$ ipython --no-banner

In [1]: import numpy as np

In [2]: np.set_printoptions(precision=1, suppress=True, linewidth=160, legacy="1.25")

In [3]: data = np.loadtxt("data.csv", delimiter=",")

In [4]: data
Out[4]: 
array([[-2., -2.,  3., -1.],
       [ 0., -4.,  2.,  0.],
       [ 0., -4.,  3., -1.],
       [ 0., -4.,  4., -2.]])

In [5]: r = np.linalg.matrix_rank(data)

In [6]: r
Out[6]: 3

In [7]: null = np.linalg.svd(data)[2][r:].T

In [8]: np.round(data @ null, 1) + 0
Out[8]: 
array([[0.],
       [0.],
       [0.],
       [0.]])

In [9]: [int(np.linalg.matrix_rank(data[:, :j + 1])) for j in range(4)]
Out[9]: [1, 2, 3, 3]

In [10]: null[:, 0] / null[np.abs(null[:, 0]).round(6).argmax(), 0]
Out[10]: array([0.5, 0.5, 1. , 1. ])

In [11]: [int(np.linalg.matrix_rank(np.delete(data, i, axis=0))) for i in range(4)]
Out[11]: [2, 3, 3, 3]

In [12]: B = np.array([[0, 1], [0, 1], [1, 0], [2, 0]])

In [13]: np.einsum("ik,kj->ij", data, B)
Out[13]: 
array([[ 1., -4.],
       [ 2., -4.],
       [ 1., -4.],
       [ 0., -4.]])

In [14]: np.einsum("ij->j", data)
Out[14]: array([ -2., -14.,  12.,  -4.])

In [15]: np.linalg.matrix_rank(data @ B)
Out[15]: 2

In [16]: np.linalg.matrix_rank(np.vstack([data, B.T]))
Out[16]: 4

In [17]: x = np.array([-1, -3, -1, 1])

In [18]: h1 = np.maximum(data @ x, 0)

In [19]: np.flatnonzero(h1 > 1e-9)
Out[19]: array([0, 1, 2, 3])

In [20]: np.tanh(data @ x)
Out[20]: array([1., 1., 1., 1.])

In [21]: np.maximum(data @ x, 0) - np.maximum(-data @ x, 0)
Out[21]: array([ 4., 10.,  8.,  6.])

In [22]: h1
Out[22]: array([ 4., 10.,  8.,  6.])

In [23]: np.maximum(data @ (3 * x), 0)
Out[23]: array([12., 30., 24., 18.])

In [24]: Uu, sigma, vt = np.linalg.svd(data)

In [25]: sigma.round(1) + 0
Out[25]: array([9.6, 2.3, 1.4, 0. ])

In [26]: B = Uu[:, :3] @ np.diag(sigma[:3]) @ vt[:3]

In [27]: round(float(np.linalg.norm(data - B) / np.linalg.norm(data)), 1)
Out[27]: 0.0

In [28]: np.linalg.matrix_rank(B)
Out[28]: 3

In [29]: B.round(1) + 0
Out[29]: 
array([[-2., -2.,  3., -1.],
       [ 0., -4.,  2.,  0.],
       [ 0., -4.,  3., -1.],
       [ 0., -4.,  4., -2.]])

In [30]: round(np.linalg.norm(data - B, 2), 1), round(float(sigma[3]), 1)
Out[30]: (0.0, 0.0)

In [31]: round(float(np.abs(data - B).max()), 1)
Out[31]: 0.0

In [32]: np.argsort(-np.linalg.norm(data, axis=0).round(6), kind="stable")[:3]
Out[32]: array([1, 2, 3])

In [33]: J = np.load("m.npy")

In [34]: J
Out[34]: 
array([[ 1,  1, -3,  2],
       [ 1,  1,  1, -3],
       [-3,  1,  1,  1],
       [ 2, -3,  1,  1]])

In [35]: np.sort(np.abs(np.linalg.eigvals(J)))
Out[35]: array([0.4, 3.5, 4.5, 4.6])

In [36]: (J + J.T) / 2
Out[36]: 
array([[ 1.,  1., -3.,  2.],
       [ 1.,  1.,  1., -3.],
       [-3.,  1.,  1.,  1.],
       [ 2., -3.,  1.,  1.]])

In [37]: np.allclose(J, J.T)
Out[37]: True

In [38]: np.trace(J)
Out[38]: 4

In [39]: np.linalg.matrix_power(J, 2)
Out[39]: 
array([[15, -7, -3, -2],
       [-7, 12, -4, -3],
       [-3, -4, 12, -7],
       [-2, -3, -7, 15]])

In [40]: round(float(np.abs(np.linalg.eigvals(J)).max()), 1)
Out[40]: 4.6

In [41]: np.round(np.linalg.det(J), 1)
Out[41]: -32.0

In [42]: J.inv()
---------------------------------------------------------------------------
AttributeError                            Traceback (most recent call last)
Cell In[42], line 1
----> 1 J.inv()

AttributeError: 'numpy.ndarray' object has no attribute 'inv'

In [43]: (J - J.T) / 2
Out[43]: 
array([[0., 0., 0., 0.],
       [0., 0., 0., 0.],
       [0., 0., 0., 0.],
       [0., 0., 0., 0.]])

In [44]: np.allclose(J @ J.T, J.T @ J)
Out[44]: True

In [45]: f = np.array([3, 5, -2, -9])

In [46]: B = J + np.outer(f, np.eye(4)[0])

In [47]: B
Out[47]: 
array([[ 4.,  1., -3.,  2.],
       [ 6.,  1.,  1., -3.],
       [-5.,  1.,  1.,  1.],
       [-7., -3.,  1.,  1.]])

In [48]: np.linalg.matrix_rank(np.linalg.inv(B) - np.linalg.inv(J), tol=1e-8)
Out[48]: 1

In [49]: np.linalg.matrix_rank(B - J)
Out[49]: 1

In [50]: round(np.linalg.det(B) / np.linalg.det(J), 1), np.round(1 + np.linalg.solve(J, f)[0], 1)
Out[50]: (0.4, 0.4)
